>>> import numpy as np
>>> np.set_printoptions(precision=2, suppress=True, linewidth=100, sign=" ")
>>> def tidy(a):
...     return np.round(a, 2) + 0
... 
>>> other = np.array([[1, 2], [3, 1], [2, 0]])
>>> feats = np.tile(other, (2, 3))
>>> feats
array([[ 1,  2,  1,  2,  1,  2],
       [ 3,  1,  3,  1,  3,  1],
       [ 2,  0,  2,  0,  2,  0],
       [ 1,  2,  1,  2,  1,  2],
       [ 3,  1,  3,  1,  3,  1],
       [ 2,  0,  2,  0,  2,  0]])
>>> other = feats / np.linalg.norm(feats, axis=1, keepdims=True)
>>> cov = other @ other.T
>>> tidy(np.degrees(np.arccos(np.clip(cov[0, 5], -1, 1))))
np.float64(63.43)
>>> (np.abs(cov) > 0.9).astype(int)
array([[ 1,  0,  0,  1,  0,  0],
       [ 0,  1,  1,  0,  1,  1],
       [ 0,  1,  1,  0,  1,  1],
       [ 1,  0,  0,  1,  0,  0],
       [ 0,  1,  1,  0,  1,  1],
       [ 0,  1,  1,  0,  1,  1]])
>>> np.linalg.cond(feats) > 100
np.True_
>>> np.linalg.matrix_rank(feats, rtol=0.1)
np.int64(2)
>>> [round(float(x), 2) for x in np.linalg.svd(feats, compute_uv=False)[:3]]
[9.87, 4.08, 0.0]
>>> tidy(feats @ np.linalg.pinv(feats) @ feats)
array([[ 1.,  2.,  1.,  2.,  1.,  2.],
       [ 3.,  1.,  3.,  1.,  3.,  1.],
       [ 2.,  0.,  2.,  0.,  2.,  0.],
       [ 1.,  2.,  1.,  2.,  1.,  2.],
       [ 3.,  1.,  3.,  1.,  3.,  1.],
       [ 2.,  0.,  2.,  0.,  2.,  0.]])
>>> np.allclose(feats[:-1].T @ np.linalg.lstsq(feats[:-1].T, feats[-1])[0], feats[-1])
True
>>> U, s, vt = np.linalg.svd(feats)
>>> V = vt[:(s > 1e-8).sum()]
>>> rng = np.random.default_rng(12)
>>> x = feats[3] + 5 * feats[1] + rng.integers(2) * np.eye(6)[1]
>>> x
array([ 16.,   8.,  16.,   7.,  16.,   7.])
>>> np.linalg.matrix_rank(np.vstack([feats, x]))
np.int64(3)
>>> tidy(V.T @ V)
array([[ 0.33,  0.  ,  0.33,  0.  ,  0.33,  0.  ],
       [ 0.  ,  0.33,  0.  ,  0.33,  0.  ,  0.33],
       [ 0.33,  0.  ,  0.33,  0.  ,  0.33,  0.  ],
       [ 0.  ,  0.33,  0.  ,  0.33,  0.  ,  0.33],
       [ 0.33,  0.  ,  0.33,  0.  ,  0.33,  0.  ],
       [ 0.  ,  0.33,  0.  ,  0.33,  0.  ,  0.33]])
>>> np.allclose(V.T @ V @ x, x)
False
>>> A = np.array([[-2, 2, 2, 2, -1, 0, -2, 0, -2, -1],
...     [1, -2, 2, 2, 2, -2, -1, 0, -1, 2],
...     [1, 2, 0, -1, 2, -1, -2, -1, -2, -2],
...     [-2, -1, -1, -2, 1, -1, -2, 2, -1, -1],
...     [-2, 0, 1, 1, -2, 1, -2, -2, 1, -1],
...     [-1, 1, -2, 1, -1, -2, -2, 1, -1, 2]])
>>> A[-1] = A[0] + 4 * A[1]
>>> A
array([[-2,  2,  2,  2, -1,  0, -2,  0, -2, -1],
       [ 1, -2,  2,  2,  2, -2, -1,  0, -1,  2],
       [ 1,  2,  0, -1,  2, -1, -2, -1, -2, -2],
       [-2, -1, -1, -2,  1, -1, -2,  2, -1, -1],
       [-2,  0,  1,  1, -2,  1, -2, -2,  1, -1],
       [ 2, -6, 10, 10,  7, -8, -6,  0, -6,  7]])
>>> # row 5 is much longer than the rest
>>> U, s, vt = np.linalg.svd(A)
>>> tidy(s)
array([ 22.41,   6.24,   5.5 ,   3.98,   2.56,   0.  ])
>>> np.argmax(s[:-1] / (s[1:] + 1e-6)) + 1
np.int64(5)
>>> other = U[:, :5] @ np.diag(s[:5]) @ vt[:5]
>>> np.linalg.matrix_rank(A, rtol=0.05)
np.int64(5)
